$ python -q
>>> import numpy as np
>>> from numpy import linalg as LA
>>> np.set_printoptions(suppress=True, linewidth=120)
>>> F = np.loadtxt("test0.csv", delimiter=",")
>>> F.round(3)
array([[ -3.23 ,  -7.948,   8.628,   7.268,  14.112],
       [ -5.734,  -9.057,   9.386,   8.729,  10.991],
       [-12.041,  -7.234,   5.874,   8.593,  -9.713],
       [ -3.513,   3.555,  -4.937,  -2.173, -18.599],
       [ -6.462,  -9.313,   9.527,   9.098,   9.898],
       [-10.966,  -4.516,   2.917,   6.114, -14.611],
       [  7.012,  -0.432,   2.031,  -1.168,  18.578],
       [  9.319,   2.138,  -0.484,  -3.792,  17.146],
       [ -2.289,  -7.452,   8.25 ,   6.654,  15.063],
       [  7.997,   9.724,  -9.676,  -9.771,  -7.238],
       [-12.088,  -7.867,   6.607,   9.126,  -8.066],
       [  5.431,   8.941,  -9.315,  -8.567, -11.419],
       [ -5.538,  -8.983,   9.341,   8.624,  11.27 ],
       [  5.001,   8.767,  -9.205,  -8.33 , -12.001],
       [ -3.509,  -8.087,   8.731,   7.443,  13.808]])
>>> x = np.array([-2, -1, 0, -2, 0])
>>> np.sign((F @ x).round(6))
array([-1.,  1.,  1.,  1.,  1.,  1., -1., -1., -1., -1.,  1., -1.,  1., -1.,  1.])
>>> f = np.array([3, -2])
>>> np.round(np.polyval(f, F[4]), 3)
array([-21.387, -29.938,  26.582,  25.294,  27.694])
>>> np.round(np.correlate(F[4], F[9], "full"), 3)
array([  46.775,  130.55 ,   84.567, -131.671, -394.963, -166.582,   68.883,  169.003,   79.156])
>>> print(np.round(np.convolve(F[4], f), 3))
[-19.387 -15.013  47.207   8.239  11.498 -19.796]
>>> np.round(np.cross(F[4, :3], F[9, :3]), 3)
array([-2.53 , 13.661, 11.637])
